$ ipython --no-banner

In [1]: import numpy as np

In [2]: from numpy import linalg as LA

In [3]: np.set_printoptions(suppress=True, linewidth=160)

In [4]: m1 = np.load("dump.npy")

In [5]: print(m1)
[[0 1 2 3]
 [1 0 1 2]
 [2 1 0 1]
 [3 2 1 0]]

In [6]: # symmetric, so the eigenvalues are real

In [7]: W1 = np.array([[-3, 4, 0], [3, 0, 1], [2, 3, 3], [-2, 4, 0]])

In [8]: c = np.array([5, 4, 5])

In [9]: act = np.maximum(m1 @ W1 + c, 0)

In [10]: print(LA.matrix_rank(act))
3

In [11]: W2 = np.array([[-3, -2], [1, -3], [0, 1]])

In [12]: print(W1 @ W2)
[[ 13  -6]
 [ -9  -5]
 [ -3 -10]
 [ 10  -8]]

In [13]: print((act @ W2).round(6).argmax(axis=1))
[0 0 0 0]

In [14]: q, Rm = LA.qr(m1)

In [15]: print(np.trace(q @ q.T))
4.0

In [16]: print(q.round(2) + 0)
[[ 0.    0.84  0.48 -0.27]
 [-0.27 -0.48  0.84  0.  ]
 [-0.53 -0.12 -0.24 -0.8 ]
 [-0.8   0.24 -0.12  0.53]]

In [17]: print(np.round(abs(Rm[0, 0]), 2), np.round(LA.norm(m1[:, 0]), 2))
3.74 3.74

In [18]: print(q.shape, Rm.shape)
(4, 4) (4, 4)

In [19]: print(np.round(np.abs(np.diag(Rm)), 2))
[3.74 1.2  1.67 1.6 ]

In [20]: x0 = np.array([7, 8, 5, 4])

In [21]: h1 = np.maximum(m1 @ x0, 0)

In [22]: print(np.maximum(m1 @ x0, 0) - np.maximum(-m1 @ x0, 0))
[30 20 26 42]

In [23]: print(np.maximum(m1 @ (3 * x0), 0))
[ 90  60  78 126]
